$ python -q
>>> import numpy as np
>>> np.set_printoptions(precision=2, suppress=True, linewidth=140, sign=" ")
>>> tidy = lambda a: np.round(a, 2) + 0
>>> E = np.loadtxt("m.csv", delimiter=",")
>>> tidy(E)
array([[ 0.65, -0.11,  0.13, -0.02, -0.14,  0.04,  0.3 ,  0.  , -0.23, -0.18, -0.04, -0.01, -0.01,  0.04],
       [-0.11,  0.94, -0.06, -0.04,  0.01,  0.07,  0.08,  0.05, -0.1 , -0.08, -0.08, -0.03, -0.01,  0.01],
       [ 0.13, -0.06,  0.58, -0.1 ,  0.23,  0.19, -0.13,  0.19, -0.04, -0.04, -0.23, -0.11, -0.02, -0.03],
       [-0.02, -0.04, -0.1 ,  0.97,  0.04,  0.06,  0.01,  0.06, -0.05, -0.04, -0.07, -0.03, -0.01,  0.  ],
       [-0.14,  0.01,  0.23,  0.04,  0.86, -0.08,  0.13, -0.09, -0.03, -0.02,  0.1 ,  0.05,  0.01,  0.03],
       [ 0.04,  0.07,  0.19,  0.06, -0.08,  0.88, -0.03, -0.11,  0.1 ,  0.08,  0.14,  0.06,  0.01,  0.  ],
       [ 0.3 ,  0.08, -0.13,  0.01,  0.13, -0.03,  0.75,  0.01,  0.19,  0.15,  0.02,  0.  ,  0.01, -0.04],
       [ 0.  ,  0.05,  0.19,  0.06, -0.09, -0.11,  0.01,  0.9 ,  0.06,  0.05,  0.13,  0.06,  0.01,  0.01],
       [-0.23, -0.1 , -0.04, -0.05, -0.03,  0.1 ,  0.19,  0.06,  0.81, -0.15, -0.1 , -0.04, -0.02,  0.02],
       [-0.18, -0.08, -0.04, -0.04, -0.02,  0.08,  0.15,  0.05, -0.15,  0.88, -0.09, -0.04, -0.01,  0.02],
       [-0.04, -0.08, -0.23, -0.07,  0.1 ,  0.14,  0.02,  0.13, -0.1 , -0.09,  0.83, -0.08, -0.02, -0.01],
       [-0.01, -0.03, -0.11, -0.03,  0.05,  0.06,  0.  ,  0.06, -0.04, -0.04, -0.08,  0.97, -0.01,  0.  ],
       [-0.01, -0.01, -0.02, -0.01,  0.01,  0.01,  0.01,  0.01, -0.02, -0.01, -0.02, -0.01,  1.  ,  0.  ],
       [ 0.04,  0.01, -0.03,  0.  ,  0.03,  0.  , -0.04,  0.01,  0.02,  0.02, -0.01,  0.  ,  0.  ,  0.99]])
>>> # projection: eigenvalues are 0 or 1
>>> tidy(np.linalg.norm(E, 2) / np.linalg.norm(E))
np.float64(0.29)
>>> np.linalg.cond(E) > 100
np.True_
>>> np.linalg.matrix_rank(E, rtol=0.1)
np.int64(12)
>>> [round(float(x), 2) for x in np.linalg.svd(E, compute_uv=False)[:3]]
[1.0, 1.0, 1.0]
>>> vals, vecs = np.linalg.eigh(E)
>>> vec = np.array([0, 1, -2, 1, 0, -2, 0, -1, 0, 1, -2, 2, -1, -1])
>>> tidy(vec @ E @ vec / (vec @ vec)), tidy(vals[0]), tidy(vals[-1])
(np.float64(0.95), np.float64(0.0), np.float64(1.0))
>>> rng = np.random.default_rng(2581)
>>> mat = np.eye(6, dtype=int)[rng.permutation(6)] * np.array([-1, 2, -1, -3, -1, 0])
>>> mat
array([[ 0,  0, -1,  0,  0,  0],
       [ 0,  0,  0,  0,  0,  0],
       [ 0,  2,  0,  0,  0,  0],
       [ 0,  0,  0,  0, -1,  0],
       [-1,  0,  0,  0,  0,  0],
       [ 0,  0,  0, -3,  0,  0]])
>>> # null space of dimension 1
>>> lab = rng.permutation(6)
>>> lab
array([ 0,  4,  5,  2,  1,  3])
>>> other = mat[lab][:, lab]
>>> other
array([[ 0,  0,  0, -1,  0,  0],
       [-1,  0,  0,  0,  0,  0],
       [ 0,  0,  0,  0,  0, -3],
       [ 0,  0,  0,  0,  2,  0],
       [ 0,  0,  0,  0,  0,  0],
       [ 0, -1,  0,  0,  0,  0]])
>>> left, sig, Vt = np.linalg.svd(mat)
>>> sig
array([ 3.,  2.,  1.,  1.,  1.,  0.])
>>> other = left[:, :5] @ np.diag(sig[:5]) @ Vt[:5]
>>> np.linalg.matrix_rank(mat, rtol=0.05)
np.int64(5)
>>> other
array([[ 0.,  0., -1.,  0.,  0.,  0.],
       [ 0.,  0.,  0.,  0.,  0.,  0.],
       [ 0.,  2.,  0.,  0.,  0.,  0.],
       [ 0.,  0.,  0.,  0., -1.,  0.],
       [-1.,  0.,  0.,  0.,  0.,  0.],
       [ 0.,  0.,  0., -3.,  0.,  0.]])
>>> np.linalg.lstsq(mat[:-1].T, mat[-1])[2]
np.int32(4)
>>> np.unique(mat.round(6), axis=0).shape
(6, 6)
>>> rk = np.linalg.matrix_rank(mat)
>>> rk
np.int64(5)
>>> N = np.linalg.svd(mat)[2][rk:].T
>>> N @ N.T
array([[ 0.,  0.,  0.,  0.,  0.,  0.],
       [ 0.,  0.,  0.,  0.,  0.,  0.],
       [ 0.,  0.,  0.,  0.,  0.,  0.],
       [ 0.,  0.,  0.,  0.,  0.,  0.],
       [ 0.,  0.,  0.,  0.,  0.,  0.],
       [ 0.,  0.,  0.,  0.,  0.,  1.]])
>>> [int(np.linalg.matrix_rank(mat[:, :j + 1])) for j in range(6)]
[1, 2, 3, 4, 5, 5]
>>> mat @ N
array([[ 0.],
       [ 0.],
       [ 0.],
       [ 0.],
       [ 0.],
       [ 0.]])
>>> np.linalg.matrix_rank(mat.T @ mat), np.linalg.matrix_rank(mat @ mat.T)
(np.int64(5), np.int64(5))
>>> [int(np.linalg.matrix_rank(np.delete(mat, i, axis=0))) for i in range(6)]
[4, 5, 4, 4, 4, 4]
>>> N[:, 0] / N[np.abs(N[:, 0]).round(6).argmax(), 0]
array([ 0.,  0.,  0.,  0.,  0.,  1.])
>>> F = np.load("x.npy")
>>> F
array([[-1, -2,  2,  0,  1,  3,  0, -1,  3, -3, -3, -2,  3, -1],
       [ 2,  1,  3, -2, -1,  2,  1,  0,  3,  1, -2,  0,  1,  0],
       [ 0,  1,  1,  3,  2,  1, -3, -3, -1,  1,  2,  3,  2, -2],
       [ 3, -1, -2, -2,  1, -1,  2,  1,  2,  3,  2,  3,  0,  2],
       [-3,  1, -2,  2,  2,  3, -1, -2, -1, -1,  0, -1, -3,  0],
       [ 2, -2, -3, -2,  0,  3,  0, -3,  3,  2,  0,  1,  1, -2],
       [ 0, -1, -1, -3, -2, -3, -1,  3, -2, -1,  0,  3,  1, -1],
       [ 2, -2, -3, -2,  0,  3,  0, -3,  3,  2,  0,  1,  1, -2]])
>>> np.abs(np.diag(np.linalg.qr(F)[1])) > 1e-9
array([ True,  True,  True,  True,  True,  True,  True, False])
>>> try:
...     np.linalg.inv(F)
... except np.linalg.LinAlgError as e:
...     print(e)
... 
Last 2 dimensions of the array must be square
>>> np.unique(F.round(6), axis=0).shape
(7, 14)
>>> tidy(np.trace(np.linalg.pinv(F) @ F))
np.float64(7.0)
>>> left, sig, Vt = np.linalg.svd(F)
>>> np.argmax(sig[:-1] / (sig[1:] + 1e-6)) + 1
np.int64(7)
>>> other = left[:, :7] @ np.diag(sig[:7]) @ Vt[:7]
>>> np.linalg.matrix_rank(other)
np.int64(7)
>>> np.linalg.matrix_rank(F, rtol=0.05)
np.int64(7)
>>> sig = 3 * 0.7 ** np.arange(5)
>>> O, _ = np.linalg.qr(np.array([[0.3, 0.0, 0.7, -0.8, 0.9],
...     [-0.2, 0.2, 1.0, 2.8, -0.4],
...     [-0.2, -1.8, -0.9, 0.2, 0.6],
...     [1.1, -1.0, 0.7, -0.6, 0.8],
...     [0.8, -0.7, -0.9, -1.4, 0.6]]))
>>> arr = rng.normal(size=(50, 5)) * sig @ O
>>> tidy(arr)
array([[ 0.19, -3.56,  0.52,  1.41, -1.37],
       [ 0.06, -0.18,  2.12,  1.69, -1.68],
       [-2.75, -1.67,  0.74,  3.15, -2.44],
       [-0.74,  1.04, -0.83, -2.28,  0.65],
       [ 0.89,  1.06,  0.31,  0.44,  0.86],
       [-0.52,  0.21,  0.42,  2.77,  0.62],
       [ 1.21, -1.28, -0.04, -5.81, -2.98],
       [ 0.6 , -1.45,  3.94,  2.87, -4.71],
       [ 1.07, -0.01,  0.24, -1.92, -1.77],
       [-0.69,  0.08,  0.79,  2.94,  1.96],
       [-1.66,  0.42,  1.14, -1.01, -3.32],
       [-0.14,  2.72,  0.46,  4.19,  3.55],
       [ 0.92, -2.62, -1.39, -3.19,  0.  ],
       [-0.06, -0.56, -3.37,  0.45,  3.52],
       [ 1.4 , -0.37, -1.39,  0.13,  0.72],
       [-0.23,  0.19, -1.96, -3.36, -0.87],
       [-0.24,  0.26, -0.11, -3.55, -2.82],
       [ 0.17, -0.44, -1.71, -1.22,  2.31],
       [ 0.06,  1.05, -0.49, -0.08,  1.08],
       [ 1.83,  0.13,  0.8 ,  3.25,  1.  ],
       [ 1.6 , -0.08, -0.23, -2.57, -0.7 ],
       [-0.3 , -0.98,  1.07,  0.42, -0.44],
       [ 0.17, -2.43,  2.  ,  1.39, -0.53],
       [ 0.79, -1.69, -0.43, -1.15,  1.25],
       [-0.75,  1.55, -2.84,  1.01,  2.13],
       [-0.07,  0.29, -3.14, -1.62,  1.99],
       [-0.32,  0.13, -1.3 , -1.05, -0.95],
       [ 0.28,  1.3 , -0.4 , -1.18, -1.78],
       [-0.07,  0.72, -2.42, -1.46,  0.72],
       [-3.08,  0.52,  0.08,  5.51,  1.44],
       [ 0.02, -1.99, -0.22, -1.59, -1.42],
       [-0.56, -0.14,  1.47, -1.21, -3.24],
       [-0.51, -1.34,  0.17,  1.12,  0.94],
       [-0.2 ,  2.31,  1.92,  3.12, -2.28],
       [ 1.72, -0.81,  2.15, -1.44, -2.96],
       [ 0.5 ,  2.77, -1.47,  0.63,  2.09],
       [ 0.97, -0.72,  0.09, -5.62, -1.53],
       [-1.46,  0.37, -1.78,  2.14,  1.63],
       [-0.36, -1.82,  2.29,  1.57, -0.09],
       [ 1.31,  0.75,  2.3 , -2.12, -2.48],
       [-0.42,  1.37, -0.91, -2.42,  0.28],
       [ 0.86,  2.37, -1.38, -2.42,  1.71],
       [-1.48,  1.91, -0.51,  0.56, -2.38],
       [-0.04,  1.03, -0.46,  1.16,  1.25],
       [ 0.44,  1.61, -0.03,  3.82,  1.75],
       [-0.08,  1.22, -0.35, -4.16,  0.02],
       [ 1.32,  0.04, -0.95, -2.56,  0.18],
       [-0.93, -3.08,  0.37,  1.78,  0.48],
       [ 0.15, -2.51, -1.91,  0.11,  1.17],
       [-0.62, -1.69, -3.54, -1.58,  3.83]])
>>> C2 = np.cov(arr, rowvar=False)
>>> tidy(np.polyfit(arr[:, 1], arr[:, 4], 1))
array([ 0.25, -0.05])
>>> tidy(C2)
array([[ 1.03, -0.06,  0.13, -1.07, -0.15],
       [-0.06,  2.27, -0.34,  0.25,  0.56],
       [ 0.13, -0.34,  2.51,  1.2 , -2.03],
       [-1.07,  0.25,  1.2 ,  6.37,  1.25],
       [-0.15,  0.56, -2.03,  1.25,  3.94]])
>>> tidy(arr.std(axis=0))
array([ 1.  ,  1.49,  1.57,  2.5 ,  1.96])
>>> np.argsort(-arr.std(axis=0).round(6), kind="stable")
array([ 3,  4,  2,  1,  0])
>>> tidy(np.linalg.eigvalsh(C2)[::-1])
array([ 7.14,  5.42,  2.13,  1.05,  0.36])
>>> tidy(np.median(arr, axis=0))
array([-0.05,  0.1 , -0.17,  0.02,  0.23])
